% ipython --no-banner

In [1]: import numpy as np

In [2]: import numpy.linalg as la

In [3]: np.set_printoptions(precision=2, suppress=True, linewidth=200, floatmode="fixed")

In [4]: rnd = lambda a: np.round(a, 2) + 0

In [5]: A = np.loadtxt("sample7.csv", delimiter=",")

In [6]: A
Out[6]: 
array([[ 1.89,  2.42,  1.36,  2.51],
       [-0.05,  1.03,  0.83,  0.71],
       [-2.19, -1.83, -1.08, -1.55],
       [ 0.17,  0.45, -0.03,  0.43],
       [-0.70, -0.52, -0.09, -0.90],
       [-2.31, -2.23, -0.53, -2.10],
       [ 0.81,  0.79,  0.35,  0.99],
       [-1.59, -2.23, -0.11, -1.37],
       [-4.44, -3.97, -1.12, -3.56],
       [ 0.23, -0.05,  0.59,  0.56],
       [ 3.05,  3.58,  1.26,  3.55],
       [ 3.68,  3.06,  1.03,  2.99],
       [-4.65, -4.83, -1.23, -4.74],
       [-3.69, -3.23, -0.64, -3.62],
       [-3.32, -3.70, -0.66, -3.28],
       [ 1.79,  1.44,  0.59,  1.23],
       [ 2.49,  2.91,  0.73,  2.81],
       [ 0.51,  0.45,  0.43,  0.60],
       [-0.16,  0.50, -0.31,  0.25],
       [ 3.22,  3.14,  0.99,  2.96],
       [-0.15,  0.15, -0.31,  0.14],
       [ 1.25,  1.38,  0.88,  1.94],
       [-1.70, -1.34, -0.08, -1.58]])

In [7]: A2 = A / la.norm(A, axis=1, keepdims=True)

In [8]: G = A2 @ A2.T

In [9]: rnd(la.norm(A2, axis=1))
Out[9]: array([1.00, 1.00, 1.00, 1.00, 1.00, 1.00, 1.00, 1.00, 1.00, 1.00, 1.00, 1.00, 1.00, 1.00, 1.00, 1.00, 1.00, 1.00, 1.00, 1.00, 1.00, 1.00, 1.00])

In [10]: rnd(np.degrees(np.arccos(np.clip(G[2, 8], -1, 1))))
Out[10]: np.float64(9.64)

In [11]: la.cond(A) > 100
Out[11]: np.False_

In [12]: rnd(la.norm(A, 2) / la.norm(A))
Out[12]: np.float64(0.99)

In [13]: x0 = np.array([3, 3, 0, 1])

In [14]: a = np.maximum(A @ x0, 0)

In [15]: np.flatnonzero(a > 1e-9)
Out[15]: array([ 0,  1,  3,  6,  9, 10, 11, 15, 16, 17, 18, 19, 20, 21])

In [16]: A * (a > 1e-9)[:, None]
Out[16]: 
array([[ 1.89,  2.42,  1.36,  2.51],
       [-0.05,  1.03,  0.83,  0.71],
       [-0.00, -0.00, -0.00, -0.00],
       [ 0.17,  0.45, -0.03,  0.43],
       [-0.00, -0.00, -0.00, -0.00],
       [-0.00, -0.00, -0.00, -0.00],
       [ 0.81,  0.79,  0.35,  0.99],
       [-0.00, -0.00, -0.00, -0.00],
       [-0.00, -0.00, -0.00, -0.00],
       [ 0.23, -0.05,  0.59,  0.56],
       [ 3.05,  3.58,  1.26,  3.55],
       [ 3.68,  3.06,  1.03,  2.99],
       [-0.00, -0.00, -0.00, -0.00],
       [-0.00, -0.00, -0.00, -0.00],
       [-0.00, -0.00, -0.00, -0.00],
       [ 1.79,  1.44,  0.59,  1.23],
       [ 2.49,  2.91,  0.73,  2.81],
       [ 0.51,  0.45,  0.43,  0.60],
       [-0.16,  0.50, -0.31,  0.25],
       [ 3.22,  3.14,  0.99,  2.96],
       [-0.15,  0.15, -0.31,  0.14],
       [ 1.25,  1.38,  0.88,  1.94],
       [-0.00, -0.00, -0.00, -0.00]])

In [17]: cen = (A - A.mean(axis=0)) / A.std(axis=0)

In [18]: rnd(cen.std(axis=0))
Out[18]: array([1.00, 1.00, 1.00, 1.00])

In [19]: np.argwhere(np.abs(cen) > 2)
Out[19]: array([[12,  3]])

In [20]: b = la.lstsq(np.delete(cen, 3, axis=1), cen[:, 3])[0]

In [21]: np.abs(b).argmax()
Out[21]: np.int64(1)

In [22]: rnd(1 - np.var(cen[:, 3] - np.delete(cen, 3, axis=1) @ b))
Out[22]: np.float64(0.99)

In [23]: D = la.norm(A[:, None] - A[None], axis=-1)

In [24]: rnd(D[:5, :5])
Out[24]: 
array([[0.00, 3.04, 7.56, 3.62, 5.39],
       [3.04, 0.00, 4.64, 1.10, 2.50],
       [7.56, 4.64, 0.00, 3.97, 2.31],
       [3.62, 1.10, 3.97, 0.00, 1.86],
       [5.39, 2.50, 2.31, 1.86, 0.00]])

In [25]: D.shape
Out[25]: (23, 23)

In [26]: J = np.load("arr.npy")

In [27]: J
Out[27]: 
array([[4, 0, 0],
       [1, 0, 0],
       [3, 0, 0],
       [4, 0, 0],
       [4, 0, 0],
       [4, 0, 0],
       [1, 0, 0],
       [3, 0, 0],
       [1, 0, 0],
       [1, 0, 0],
       [1, 0, 0],
       [1, 0, 0]])

In [28]: la.lstsq(J[:-1].T, J[-1])[2]
Out[28]: np.int32(1)

In [29]: rnd(np.trace(la.pinv(J) @ J))
Out[29]: np.float64(1.0)

In [30]: rnd(J @ la.pinv(J) @ J)
Out[30]: 
array([[4.00, 0.00, 0.00],
       [1.00, 0.00, 0.00],
       [3.00, 0.00, 0.00],
       [4.00, 0.00, 0.00],
       [4.00, 0.00, 0.00],
       [4.00, 0.00, 0.00],
       [1.00, 0.00, 0.00],
       [3.00, 0.00, 0.00],
       [1.00, 0.00, 0.00],
       [1.00, 0.00, 0.00],
       [1.00, 0.00, 0.00],
       [1.00, 0.00, 0.00]])

In [31]: np.allclose(J[:-1].T @ la.lstsq(J[:-1].T, J[-1])[0], J[-1])
Out[31]: True

In [32]: np.abs(np.diag(la.qr(J)[1])) > 1e-9
Out[32]: array([ True, False, False])

In [33]: x0 = np.array([-6, 3, 2])

In [34]: J * x0
Out[34]: 
array([[-24,   0,   0],
       [ -6,   0,   0],
       [-18,   0,   0],
       [-24,   0,   0],
       [-24,   0,   0],
       [-24,   0,   0],
       [ -6,   0,   0],
       [-18,   0,   0],
       [ -6,   0,   0],
       [ -6,   0,   0],
       [ -6,   0,   0],
       [ -6,   0,   0]])

In [35]: la.norm(J @ x0) <= la.norm(J, 2) * la.norm(x0) + 1e-9
Out[35]: np.True_

In [36]: (J @ x0).argmax()
Out[36]: np.int64(1)

In [37]: J @ x0
Out[37]: array([-24,  -6, -18, -24, -24, -24,  -6, -18,  -6,  -6,  -6,  -6])

In [38]: np.sign((J @ x0).round(6))
Out[38]: array([-1, -1, -1, -1, -1, -1, -1, -1, -1, -1, -1, -1])

In [39]: J @ np.eye(3)[2]
Out[39]: array([0.00, 0.00, 0.00, 0.00, 0.00, 0.00, 0.00, 0.00, 0.00, 0.00, 0.00, 0.00])

In [40]: J @ np.ones(3)
Out[40]: array([4.00, 1.00, 3.00, 4.00, 4.00, 4.00, 1.00, 3.00, 1.00, 1.00, 1.00, 1.00])

In [41]: A2 = J / np.sqrt((J ** 2).mean(axis=1, keepdims=True))

In [42]: rnd(la.norm(A2, axis=1))
Out[42]: array([1.73, 1.73, 1.73, 1.73, 1.73, 1.73, 1.73, 1.73, 1.73, 1.73, 1.73, 1.73])

In [43]: rnd(A2[8])
Out[43]: array([1.73, 0.00, 0.00])

In [44]: la.matrix_rank(J - J.mean(axis=1, keepdims=True))
Out[44]: np.int64(1)

In [45]: rnd(la.pinv(J))
Out[45]: 
array([[0.05, 0.01, 0.03, 0.05, 0.05, 0.05, 0.01, 0.03, 0.01, 0.01, 0.01, 0.01],
       [0.00, 0.00, 0.00, 0.00, 0.00, 0.00, 0.00, 0.00, 0.00, 0.00, 0.00, 0.00],
       [0.00, 0.00, 0.00, 0.00, 0.00, 0.00, 0.00, 0.00, 0.00, 0.00, 0.00, 0.00]])

In [46]: J @ J.T
Out[46]: 
array([[16,  4, 12, 16, 16, 16,  4, 12,  4,  4,  4,  4],
       [ 4,  1,  3,  4,  4,  4,  1,  3,  1,  1,  1,  1],
       [12,  3,  9, 12, 12, 12,  3,  9,  3,  3,  3,  3],
       [16,  4, 12, 16, 16, 16,  4, 12,  4,  4,  4,  4],
       [16,  4, 12, 16, 16, 16,  4, 12,  4,  4,  4,  4],
       [16,  4, 12, 16, 16, 16,  4, 12,  4,  4,  4,  4],
       [ 4,  1,  3,  4,  4,  4,  1,  3,  1,  1,  1,  1],
       [12,  3,  9, 12, 12, 12,  3,  9,  3,  3,  3,  3],
       [ 4,  1,  3,  4,  4,  4,  1,  3,  1,  1,  1,  1],
       [ 4,  1,  3,  4,  4,  4,  1,  3,  1,  1,  1,  1],
       [ 4,  1,  3,  4,  4,  4,  1,  3,  1,  1,  1,  1],
       [ 4,  1,  3,  4,  4,  4,  1,  3,  1,  1,  1,  1]])

In [47]: rnd(la.norm(J, axis=0))
Out[47]: array([9.38, 0.00, 0.00])

In [48]: left, sigma, VT = la.svd(J)

In [49]: vecs = VT[:(sigma > 1e-8).sum()]

In [50]: rng = np.random.default_rng(4143)

In [51]: x0 = J[7] + 4 * J[2] + rng.integers(2) * np.eye(3)[2]

In [52]: x0
Out[52]: array([15.00,  0.00,  0.00])

In [53]: np.diag(vecs.T @ vecs)
Out[53]: array([1.00, 0.00, 0.00])

In [54]: vecs.T @ vecs
Out[54]: 
array([[1.00, 0.00, 0.00],
       [0.00, 0.00, 0.00],
       [0.00, 0.00, 0.00]])

In [55]: z = rng.integers(0, 3, 3)

In [56]: M = np.array([[7, -1, 8], [-4, 4, -6], [9, -9, 8]]) * (z[:, None] == z)

In [57]: M
Out[57]: 
array([[7, 0, 0],
       [0, 4, 0],
       [0, 0, 8]])

In [58]: W1 = np.array([[2, -1], [0, -2], [-3, 0]])

In [59]: b = np.array([0, 2])

In [60]: act = np.maximum(M @ W1 + b, 0)

In [61]: (act > 0).astype(int)
Out[61]: 
array([[1, 0],
       [0, 0],
       [0, 1]])

In [62]: basis = np.array([[0, 3], [4, 0]])

In [63]: W1 @ basis
Out[63]: 
array([[-4,  6],
       [-8,  0],
       [ 0, -9]])

In [64]: u = np.array([0, -4, -3])

In [65]: A2 = M + np.outer(u, np.eye(3)[0])

In [66]: rnd(la.det(A2) / la.det(M)), rnd(1 + la.solve(M, u)[0])
Out[66]: (np.float64(1.0), np.float64(1.0))

In [67]: x0 = np.ones(3)

In [68]: for _ in range(3):
    ...:     x0 = M @ x0
    ...:     x0 /= la.norm(x0)
    ...:     print(round(x0 @ M @ x0, 2))
    ...: 
7.12
7.49
7.65

In [69]: rnd(la.eigvalsh(M)[-1])
Out[69]: np.float64(8.0)

In [70]: rnd(x0)
Out[70]: array([0.55, 0.10, 0.83])

In [71]: z = rng.permutation(3)

In [72]: z
Out[72]: array([2, 0, 1])

In [73]: A2 = M[z][:, z]

In [74]: np.trace(A2)
Out[74]: np.int64(19)

In [75]: np.diag(A2)
Out[75]: array([8, 7, 4])

In [76]: O, vecs = la.qr(M[:, :2])[0], la.qr(M[:, 2:])[0]

In [77]: sigma = la.svd(O.T @ vecs, compute_uv=False)

In [78]: np.degrees(np.arccos(sigma.clip(0, 1)))
Out[78]: array([90.00])

In [79]: mat = np.loadtxt("case7.csv", delimiter=",")

In [80]: mat
Out[80]: 
array([[0.00, 1.00, 1.00],
       [1.00, 0.00, 1.00],
       [1.00, 1.00, 0.00]])

In [81]: vals, vecs = la.eigh(mat)

In [82]: x0 = np.array([3, -1, 2])

In [83]: rnd(vecs * np.maximum(vals, 0) @ vecs.T)
Out[83]: 
array([[0.67, 0.67, 0.67],
       [0.67, 0.67, 0.67],
       [0.67, 0.67, 0.67]])

In [84]: (np.sign(vecs[:, -1].round(6)) == np.sign(vecs[0, -1].round(6))).astype(int)
Out[84]: array([1, 1, 1])

In [85]: x0 @ mat @ x0
Out[85]: np.float64(2.0)

In [86]: rnd(x0 @ mat @ x0 / (x0 @ x0)), rnd(vals[0]), rnd(vals[-1])
Out[86]: (np.float64(0.14), np.float64(-1.0), np.float64(2.0))

In [87]: x0 = np.array([3, -3, -2])

In [88]: la.norm(mat @ x0) <= la.norm(mat, 2) * la.norm(x0) + 1e-9
Out[88]: np.True_

In [89]: mat @ x0
Out[89]: array([-5.00,  1.00,  0.00])

In [90]: np.einsum("ij,j->i", mat, x0)
Out[90]: array([-5.00,  1.00,  0.00])

In [91]: vals, vecs = la.eigh(mat)

In [92]: np.unique(vals.round(6) + 0, return_counts=True)[1]
Out[92]: array([2, 1])

In [93]: rnd(vecs.T @ vecs)
Out[93]: 
array([[1.00, 0.00, 0.00],
       [0.00, 1.00, 0.00],
       [0.00, 0.00, 1.00]])

In [94]: vals.sum(), np.trace(mat)
Out[94]: (np.float64(0.0), np.float64(0.0))

In [95]: rnd(vecs.T @ mat @ vecs)
Out[95]: 
array([[-1.00,  0.00,  0.00],
       [ 0.00, -1.00,  0.00],
       [ 0.00,  0.00,  2.00]])

In [96]: rnd(la.eigvalsh(mat @ mat))
Out[96]: array([1.00, 1.00, 4.00])

In [97]: rnd(la.eigvalsh(mat + -3 * np.eye(3)))
Out[97]: array([-4.00, -4.00, -1.00])

In [98]: rnd(vals)
Out[98]: array([-1.00, -1.00,  2.00])

In [99]: E = np.load("test11.npy")

In [100]: E
Out[100]: 
array([[ 2.74,  2.92,  3.62,  5.91],
       [ 4.54,  0.02,  1.94, -6.30],
       [ 3.56, -2.88, -0.39,  4.88]])

In [101]: rnd(A.mean(axis=0))
Out[101]: array([-0.25, -0.11,  0.12, -0.04])

In [102]: np.unravel_index(np.abs(A).argmax(), A.shape)
Out[102]: (np.int64(12), np.int64(1))

In [103]: la.matrix_rank(A)
Out[103]: np.int64(4)
